$ ipython --no-banner

In [1]: import numpy as np

In [2]: import numpy.linalg as la

In [3]: np.set_printoptions(precision=2, suppress=True, linewidth=200, floatmode="fixed")

In [4]: q, _ = la.qr(np.array([[1.8, 1.3, -1.0, -0.6, 1.1],
   ...:     [0.3, -1.1, -0.5, -0.4, 0.6],
   ...:     [0.3, 1.2, -1.4, 1.4, -0.4],
   ...:     [-0.4, -0.6, -1.9, -0.1, -0.4],
   ...:     [1.1, -0.2, -1.0, -0.2, -1.8]]))

In [5]: W0 = 2 * q

In [6]: print(W0)
[[-1.64  0.43 -0.01 -0.94 -0.48]
 [-0.27 -1.33 -0.19  0.57 -1.34]
 [-0.27  1.12 -1.04  1.20 -0.39]
 [ 0.37 -0.43 -1.68 -0.92  0.19]
 [-1.01 -0.80 -0.26  0.72  1.33]]

In [7]: r0 = np.array([0, -2, 1, 2, 0])

In [8]: out = W0 + np.outer(r0, np.eye(5)[4])

In [9]: print(out)
[[-1.64  0.43 -0.01 -0.94 -0.48]
 [-0.27 -1.33 -0.19  0.57 -3.34]
 [-0.27  1.12 -1.04  1.20  0.61]
 [ 0.37 -0.43 -1.68 -0.92  2.19]
 [-1.01 -0.80 -0.26  0.72  1.33]]

In [10]: r0 = np.array([1, 2, 0])

In [11]: print(np.correlate(out[2], out[0], "full"))
[ 0.13 -0.28 -0.54  0.27 -0.48 -2.87  2.23 -1.71 -1.01]

In [12]: proj = np.triu(np.array([[1, 2, 1, -3, -1],
    ...:     [3, 3, 1, -1, -2],
    ...:     [0, 2, 2, 0, 3],
    ...:     [3, 1, 1, -2, 1],
    ...:     [3, -2, 2, 3, 1]]), 1) + np.eye(5)

In [13]: out = proj @ W0 @ la.inv(proj)

In [14]: print(np.poly(out))
[  1.00   3.60   3.53  -7.05 -28.81 -32.00]

In [15]: print(round(float(np.trace(out)), 2), np.round(np.trace(W0), 2))
-3.6 -3.6

In [16]: print(np.kron(np.eye(2, dtype=int), W0))
[[-1.64  0.43 -0.01 -0.94 -0.48 -0.00  0.00 -0.00 -0.00 -0.00]
 [-0.27 -1.33 -0.19  0.57 -1.34 -0.00 -0.00 -0.00  0.00 -0.00]
 [-0.27  1.12 -1.04  1.20 -0.39 -0.00  0.00 -0.00  0.00 -0.00]
 [ 0.37 -0.43 -1.68 -0.92  0.19  0.00 -0.00 -0.00 -0.00  0.00]
 [-1.01 -0.80 -0.26  0.72  1.33 -0.00 -0.00 -0.00  0.00  0.00]
 [-0.00  0.00 -0.00 -0.00 -0.00 -1.64  0.43 -0.01 -0.94 -0.48]
 [-0.00 -0.00 -0.00  0.00 -0.00 -0.27 -1.33 -0.19  0.57 -1.34]
 [-0.00  0.00 -0.00  0.00 -0.00 -0.27  1.12 -1.04  1.20 -0.39]
 [ 0.00 -0.00 -0.00 -0.00  0.00  0.37 -0.43 -1.68 -0.92  0.19]
 [-0.00 -0.00 -0.00  0.00  0.00 -1.01 -0.80 -0.26  0.72  1.33]]

In [17]: print(round(la.eigvals(W0).sum().real, 2))
-3.6

In [18]: print(round(float(np.einsum("ii->", W0)), 2))
-3.6

In [19]: print(np.round(la.det(W0.T), 2))
32.0

In [20]: print(la.eigvals(W0))
[ 2.00+0.00j -0.87+1.80j -0.87-1.80j -1.93+0.53j -1.93-0.53j]
